% ipython --no-banner

In [1]: import numpy as np

In [2]: np.set_printoptions(suppress=True, linewidth=120)

In [3]: m1 = np.loadtxt("case7.csv", delimiter=",")

In [4]: m1
Out[4]: 
array([[ 1.38,  1.12,  0.23,  3.03,  1.35],
       [ 0.72,  0.88, -0.38,  3.03,  1.1 ],
       [ 1.33,  1.16, -0.04,  3.1 ,  0.98],
       [ 0.46,  0.79,  0.14,  2.41,  0.71],
       [ 0.88,  0.93,  0.34,  2.78,  1.  ],
       [ 1.46,  1.05,  0.14,  2.87,  0.94],
       [ 0.86,  1.05,  0.37,  2.87,  0.53],
       [ 0.98,  1.19,  0.15,  3.24,  0.55],
       [ 2.14,  0.3 ,  3.04, -0.26,  1.16],
       [ 2.18,  0.71,  3.26,  0.01,  1.4 ],
       [ 2.32, -0.4 ,  2.4 ,  0.28,  1.24],
       [ 1.84, -0.08,  2.74,  0.53,  1.34],
       [ 2.53,  0.33,  3.18,  0.41,  0.81],
       [ 1.84, -0.09,  2.47,  0.21,  1.28],
       [ 2.19,  0.14,  3.62,  0.13,  0.85],
       [ 1.37, -0.24,  2.72, -0.64,  1.29]])

In [5]: dist = np.linalg.norm(m1[:, None] - m1[None], axis=-1)

In [6]: np.linalg.matrix_rank(dist ** 2)
Out[6]: np.int64(7)

In [7]: print((dist + 1e9 * np.eye(16)).round(6).argmin(axis=1))
[ 5  2  5  4  6  2  7  6  9  8 13 13 14 11 12 13]

In [8]: print(np.flatnonzero(dist[11] < dist.mean() / 2))
[ 8  9 10 11 12 13 14 15]

In [9]: np.round(np.linalg.norm(m1 - m1.mean(axis=0), axis=1), 2)
Out[9]: array([2.11, 2.59, 2.33, 2.01, 1.9 , 2.01, 2.04, 2.42, 2.42, 2.41, 1.96, 1.74, 2.24, 1.77, 2.63, 2.59])

In [10]: Xc = m1 - m1.mean(axis=0)

In [11]: Uu, sv, VT = np.linalg.svd(Xc, full_matrices=False)

In [12]: np.abs(Uu[:, 0]).argmax()
Out[12]: np.int64(1)

In [13]: np.round(sv ** 2 / (sv ** 2).sum(), 2) + 0
Out[13]: array([0.93, 0.04, 0.02, 0.01, 0.  ])

In [14]: (np.sign(Uu[:, 0]) == np.sign(Uu[0, 0])).astype(int)
Out[14]: array([1, 1, 1, 1, 1, 1, 1, 1, 0, 0, 0, 0, 0, 0, 0, 0])

In [15]: sv.round(2)
Out[15]: array([8.55, 1.75, 1.17, 0.9 , 0.57])

In [16]: np.round(np.abs(VT[-1]), 2)
Out[16]: array([0.37, 0.31, 0.52, 0.52, 0.47])

In [17]: W2 = m1[[1, 4]].astype(float)

In [18]: for _ in range(3):
    ...:     idx = np.linalg.norm(m1[:, None] - W2, axis=-1).argmin(axis=1)
    ...:     W2 = np.array([m1[idx == j].mean(axis=0) for j in range(2)])
    ...: 

In [19]: idx
Out[19]: array([0, 0, 0, 0, 0, 0, 0, 0, 1, 1, 1, 1, 1, 1, 1, 1])

In [20]: np.bincount(idx)
Out[20]: array([8, 8])

In [21]: rng = np.random.default_rng(2040)

In [22]: out = m1 + rng.integers(-2, 3, (16, 2)) @ rng.integers(-2, 3, (2, 5))

In [23]: print(out.round(2))
[[ 2.38 -1.88 -1.77  0.03  0.35]
 [ 2.72 -4.12 -4.38 -0.97 -1.9 ]
 [ 3.33 -0.84 -4.04  5.1  -5.02]
 [-1.54  5.79  4.14  6.41  3.71]
 [-1.12  2.93  4.34  0.78  7.  ]
 [ 2.46 -0.95 -1.86  1.87 -1.06]
 [-1.14  4.05  4.37  2.87  5.53]
 [ 2.98 -4.81 -3.85 -2.76 -1.45]
 [ 3.14 -1.7   1.04 -1.26 -0.84]
 [ 4.18 -5.29 -0.74 -5.99 -0.6 ]
 [ 3.32 -2.4   0.4  -0.72 -0.76]
 [ 3.84 -4.08 -1.26 -1.47 -2.66]
 [ 4.53 -2.67 -0.82  0.41 -4.19]
 [ 1.84 -0.09  2.47  0.21  1.28]
 [ 0.19  4.14  7.62  2.13  4.85]
 [ 0.37  1.76  4.72  0.36  3.29]]

In [24]: np.linalg.matrix_rank(out - m1, tol=1e-8)
Out[24]: np.int64(2)

In [25]: np.round(out - m1, 2)
Out[25]: 
array([[ 1., -3., -2., -3., -1.],
       [ 2., -5., -4., -4., -3.],
       [ 2., -2., -4.,  2., -6.],
       [-2.,  5.,  4.,  4.,  3.],
       [-2.,  2.,  4., -2.,  6.],
       [ 1., -2., -2., -1., -2.],
       [-2.,  3.,  4.,  0.,  5.],
       [ 2., -6., -4., -6., -2.],
       [ 1., -2., -2., -1., -2.],
       [ 2., -6., -4., -6., -2.],
       [ 1., -2., -2., -1., -2.],
       [ 2., -4., -4., -2., -4.],
       [ 2., -3., -4.,  0., -5.],
       [ 0.,  0.,  0.,  0.,  0.],
       [-2.,  4.,  4.,  2.,  4.],
       [-1.,  2.,  2.,  1.,  2.]])

In [26]: out = np.array([[1, -2], [-3, -1]])

In [27]: W2 = np.array([[0, 1, -2, 1, -1, 0, 1, -1, -2],
    ...:     [-1, 2, 0, 1, 2, 2, 1, -2, -2],
    ...:     [0, -1, 1, -2, 0, -2, -2, -1, 1],
    ...:     [0, 1, 1, -1, 2, -2, 0, -2, -1],
    ...:     [2, -2, 0, -1, -1, 0, 2, -1, 2],
    ...:     [-2, 2, -1, 0, -2, -2, 1, 0, -2],
    ...:     [0, 1, 2, -1, -1, -1, -2, -2, 2],
    ...:     [0, 1, 1, -1, -2, 0, -1, 2, 2],
    ...:     [0, -1, -1, -2, -1, -1, 1, -2, 0]])

In [28]: M = np.block([[out, np.array([[7, 0, -7, 3, 2, -6, 5, 8, -4], [-7, 1, -9, -9, 5, 1, 8, -4, -7]])], [np.zeros((9, 2)), W2]])

In [29]: M
Out[29]: 
array([[ 1., -2.,  7.,  0., -7.,  3.,  2., -6.,  5.,  8., -4.],
       [-3., -1., -7.,  1., -9., -9.,  5.,  1.,  8., -4., -7.],
       [ 0.,  0.,  0.,  1., -2.,  1., -1.,  0.,  1., -1., -2.],
       [ 0.,  0., -1.,  2.,  0.,  1.,  2.,  2.,  1., -2., -2.],
       [ 0.,  0.,  0., -1.,  1., -2.,  0., -2., -2., -1.,  1.],
       [ 0.,  0.,  0.,  1.,  1., -1.,  2., -2.,  0., -2., -1.],
       [ 0.,  0.,  2., -2.,  0., -1., -1.,  0.,  2., -1.,  2.],
       [ 0.,  0., -2.,  2., -1.,  0., -2., -2.,  1.,  0., -2.],
       [ 0.,  0.,  0.,  1.,  2., -1., -1., -1., -2., -2.,  2.],
       [ 0.,  0.,  0.,  1.,  1., -1., -2.,  0., -1.,  2.,  2.],
       [ 0.,  0.,  0., -1., -1., -2., -1., -1.,  1., -2.,  0.]])

In [30]: out = M / np.linalg.norm(M, axis=1, keepdims=True)

In [31]: gram = out @ out.T

In [32]: gram[8].round(2)
Out[32]: array([-0.66, -0.41, -0.43, -0.23,  0.73,  0.34,  0.1 , -0.1 ,  1.  ,  0.45,  0.19])

In [33]: (gram - 2 * np.eye(11)).round(6).argmax(axis=1)
Out[33]: array([ 2, 10,  7,  2,  8,  4, 10,  2,  4,  8,  6])

In [34]: print((np.abs(gram) > 0.9).astype(int))
[[1 0 0 0 0 0 0 0 0 0 0]
 [0 1 0 0 0 0 0 0 0 0 0]
 [0 0 1 0 0 0 0 0 0 0 0]
 [0 0 0 1 0 0 0 0 0 0 0]
 [0 0 0 0 1 0 0 0 0 0 0]
 [0 0 0 0 0 1 0 0 0 0 0]
 [0 0 0 0 0 0 1 0 0 0 0]
 [0 0 0 0 0 0 0 1 0 0 0]
 [0 0 0 0 0 0 0 0 1 0 0]
 [0 0 0 0 0 0 0 0 0 1 0]
 [0 0 0 0 0 0 0 0 0 0 1]]

In [35]: print(np.argwhere(np.triu(np.abs(gram) > 0.95, 1)))
[]

In [36]: np.round(np.linalg.norm(out, axis=1), 2)
Out[36]: array([1., 1., 1., 1., 1., 1., 1., 1., 1., 1., 1.])

In [37]: A = np.load("block4.npy")

In [38]: A.round(2)
Out[38]: 
array([[  3.54,   2.89,   4.95,   0.33],
       [  4.83,   3.99,  10.02,   0.98],
       [  3.24,   3.3 ,   3.99,   0.12],
       [  0.04,  -5.12, -10.58,  -1.05],
       [  3.63,  12.03,   8.31,  -0.39],
       [  1.83,  -0.86,  -2.58,  -0.36],
       [ -0.21,   5.4 ,  -7.99,  -2.08],
       [  2.68,   4.29,   2.26,  -0.29],
       [  4.26,   5.42,   8.44,   0.53],
       [  3.29,   9.47,   6.23,  -0.37],
       [  2.11,   5.71,   0.64,  -0.74],
       [  1.26,  -5.62,  -6.25,  -0.3 ],
       [  4.37,   9.82,  10.28,   0.23],
       [  6.54,   1.33,  15.42,   2.2 ],
       [  6.65,   3.34,  16.48,   2.1 ],
       [ -0.75,  -5.18, -13.49,  -1.51],
       [  1.49,  -0.99,  -3.86,  -0.55],
       [  4.92,   6.99,  11.38,   0.79],
       [  6.85,  10.21,  19.51,   1.64],
       [  0.02,  -5.82, -10.85,  -1.  ],
       [  3.63,   1.35,   4.75,   0.5 ],
       [ -0.1 ,  -1.23,  -9.79,  -1.46],
       [  2.15,  10.94,   2.53,  -1.16],
       [  3.04,   5.5 ,   3.97,  -0.19],
       [  5.26,  -1.14,   9.9 ,   1.66],
       [  4.13,   1.02,   6.47,   0.82],
       [  1.37,   6.86,  -1.69,  -1.27]])

In [39]: Uu, sv, VT = np.linalg.svd(A)

In [40]: sv.round(2) + 0
Out[40]: array([55.3 , 21.43, 10.44,  0.  ])

In [41]: out = Uu[:, :3] @ np.diag(sv[:3]) @ VT[:3]

In [42]: round(np.linalg.norm(A - out, 2), 2), round(float(sv[3]), 2)
Out[42]: (np.float64(0.0), 0.0)

In [43]: np.round(np.linalg.norm(A - out) / np.linalg.norm(A), 2)
Out[43]: np.float64(0.0)

In [44]: E = np.load("arr.npy")

In [45]: E
Out[45]: 
array([[-0.2, -0.1, -0.1,  2.6, -0.8, -0.2, -0.2,  0.1,  0.4,  1.1],
       [-1.1,  0.6, -1. , -0.7,  0.2, -1.1,  1.6, -0.2, -2.1, -0.4],
       [ 1. ,  0.6, -0.6,  0.4, -0.1,  0.7,  1.3, -0.2,  0.6,  0.3],
       [ 0.2,  1.9,  0.9, -0.1, -1.7,  1.2, -0.8, -0.4, -0.1, -1.9],
       [-1.1,  0. ,  1.6,  0.2,  0.1,  1.4,  0.3,  0.1,  0. ,  0.2],
       [-0.1,  0.7,  1. ,  0.3, -1.1,  2.5,  0.6,  0.2, -0.7,  3.1],
       [ 0.2,  0.2,  1.4, -0.4, -2.1, -0.8, -0.2,  0.1, -0.5,  0.4]])

In [46]: out = np.array([[0, 5],
    ...:     [5, 5],
    ...:     [5, 2],
    ...:     [2, 0],
    ...:     [5, 5],
    ...:     [1, 1],
    ...:     [2, 5],
    ...:     [3, 5],
    ...:     [3, 4],
    ...:     [3, 3]])

In [47]: print(np.linalg.matrix_rank(E @ out))
2

In [48]: np.round(np.einsum("ij,ij->i", E, E), 2)
Out[48]: array([ 8.92, 11.48,  4.56, 13.22,  5.92, 19.55,  7.71])

In [49]: print(np.round(np.einsum("ij->j", E), 2))
[-1.1  3.9  3.2  2.3 -5.5  3.7  2.6 -0.3 -2.4  2.8]

In [50]: np.linalg.matrix_rank(np.vstack([E, out.T]))
Out[50]: np.int64(9)

In [51]: u, r1 = E[5], E[2]

In [52]: u @ u
Out[52]: np.float64(19.55)

In [53]: p = (u @ r1) / (u @ u) * u

In [54]: np.round(np.linalg.norm(u + r1) ** 2 + np.linalg.norm(u - r1) ** 2, 2)
Out[54]: np.float64(48.22)

In [55]: np.linalg.matrix_rank(np.outer(u, r1))
Out[55]: np.int64(1)

In [56]: mat = np.loadtxt("out16.csv", delimiter=",")

In [57]: mat.round(2)
Out[57]: 
array([[ 0.92,  0.03, -0.2 ,  0.03, -0.08, -0.14,  0.31],
       [ 0.03,  0.99,  0.07, -0.01,  0.03,  0.05, -0.1 ],
       [-0.2 ,  0.07,  0.54,  0.07, -0.2 , -0.33,  0.72],
       [ 0.03, -0.01,  0.07,  0.99,  0.03,  0.05, -0.1 ],
       [-0.08,  0.03, -0.2 ,  0.03,  0.92, -0.14,  0.31],
       [-0.14,  0.05, -0.33,  0.05, -0.14,  0.77,  0.51],
       [ 0.31, -0.1 ,  0.72, -0.1 ,  0.31,  0.51, -0.13]])

In [58]: u = np.array([3, 2, -2, -2, -3, 0, 3])

In [59]: out = mat + np.outer(u, np.eye(7)[2])

In [60]: np.linalg.matrix_rank(out - mat)
Out[60]: np.int64(1)

In [61]: out.round(2)
Out[61]: 
array([[ 0.92,  0.03,  2.8 ,  0.03, -0.08, -0.14,  0.31],
       [ 0.03,  0.99,  2.07, -0.01,  0.03,  0.05, -0.1 ],
       [-0.2 ,  0.07, -1.46,  0.07, -0.2 , -0.33,  0.72],
       [ 0.03, -0.01, -1.93,  0.99,  0.03,  0.05, -0.1 ],
       [-0.08,  0.03, -3.2 ,  0.03,  0.92, -0.14,  0.31],
       [-0.14,  0.05, -0.33,  0.05, -0.14,  0.77,  0.51],
       [ 0.31, -0.1 ,  3.72, -0.1 ,  0.31,  0.51, -0.13]])
